In [1]: import numpy as np

In [2]: import numpy.linalg as la

In [3]: np.set_printoptions(suppress=True, linewidth=200)

In [4]: arr = np.loadtxt("m.csv", delimiter=",")

In [5]: arr
Out[5]: 
array([[ -4.,   4.,  -5., -20.,  -4.,  -4.,   0.,  -1.,   5.,   1.,   1.,  -1.,   4.,   4.],
       [ -5.,  -2.,   3.,   5.,   1.,   3.,   1.,  -4.,  -3.,  -5.,  -3.,   3.,   0.,   1.],
       [ -3.,  -4.,  -4., -10.,  -2.,   4.,  -5.,  -3.,   4.,  -5.,  -1.,   0.,   3.,  -2.],
       [  3.,   4.,  -3.,   5.,   1.,   2.,  -2.,   5.,   3.,  -5.,  -2.,   2.,  -3.,  -4.],
       [ -4.,   1.,   3.,   5.,   1.,   0.,  -4.,   5.,   0.,  -3.,   1.,   5.,   1.,   2.],
       [ -4.,  -5.,  -1.,  20.,   4.,   0.,  -1.,  -4.,  -4.,  -4.,  -2.,   5.,  -1.,   4.],
       [  4.,   5.,  -5., -15.,  -3.,  -1.,  -3.,   5.,   1.,   0.,   0.,  -2.,  -3.,  -3.],
       [  0.,   3.,   1.,  -5.,  -1.,   0.,   5.,  -4.,  -1.,  -3.,  -5.,  -3.,   3.,  -3.],
       [  3.,   5.,  -3., -25.,  -5.,   5.,  -2.,  -1.,   0.,  -1.,   1.,  -4.,   3.,  -3.],
       [ -4.,   1.,  -4.,  15.,   3.,  -5.,   3.,  -1.,  -5.,  -4.,   3.,   0.,   3.,   5.],
       [  2.,   5.,   4.,  25.,   5.,   3.,  -3.,  -1.,  -5.,   2.,  -5.,  -1.,   0.,  -2.],
       [ -3.,   2.,  -3., -20.,  -4.,  -4.,  -2.,   0.,   4.,   2.,   4.,   4.,   5.,   5.],
       [  3.,   3.,   3., -20.,  -4.,  -2.,   5.,  -3.,   1.,   5.,   0.,   1.,  -4.,  -4.]])

In [6]: # column 3 dominates

In [7]: W = np.array([[1, -1, 2],
   ...:     [-2, 1, -1],
   ...:     [2, 0, -2],
   ...:     [1, 0, 0],
   ...:     [1, -1, -2],
   ...:     [1, 2, 2],
   ...:     [-1, 1, 1],
   ...:     [0, -2, -2],
   ...:     [2, 1, 0],
   ...:     [1, 0, 1],
   ...:     [-1, -1, -2],
   ...:     [1, 0, 0],
   ...:     [0, -1, 2],
   ...:     [0, -1, 2]])

In [8]: coef = np.array([3, 0, 2])

In [9]: act = np.maximum(arr @ W + coef, 0)

In [10]: la.matrix_rank(act)
Out[10]: np.int64(3)

In [11]: print(act)
[[ 0.  2. 17.]
 [11. 16.  4.]
 [ 1. 14. 20.]
 [ 7.  4.  0.]
 [14.  0.  0.]
 [27.  0.  6.]
 [ 0.  0.  0.]
 [ 0. 21. 19.]
 [ 0. 16. 26.]
 [ 0.  0.  0.]
 [35.  5.  0.]
 [ 0.  0. 12.]
 [ 0. 20.  3.]]

In [12]: Z = np.array([[2, -2], [1, 2], [-2, -2]])

In [13]: print(W @ Z)
[[-3 -8]
 [-1  8]
 [ 8  0]
 [ 2 -2]
 [ 5  0]
 [ 0 -2]
 [-3  2]
 [ 2  0]
 [ 5 -2]
 [ 0 -4]
 [ 1  4]
 [ 2 -2]
 [-5 -6]
 [-5 -6]]

In [14]: (act @ Z).round(6).argmax(axis=1)
Out[14]: array([1, 0, 1, 0, 0, 0, 0, 1, 1, 0, 0, 0, 1])
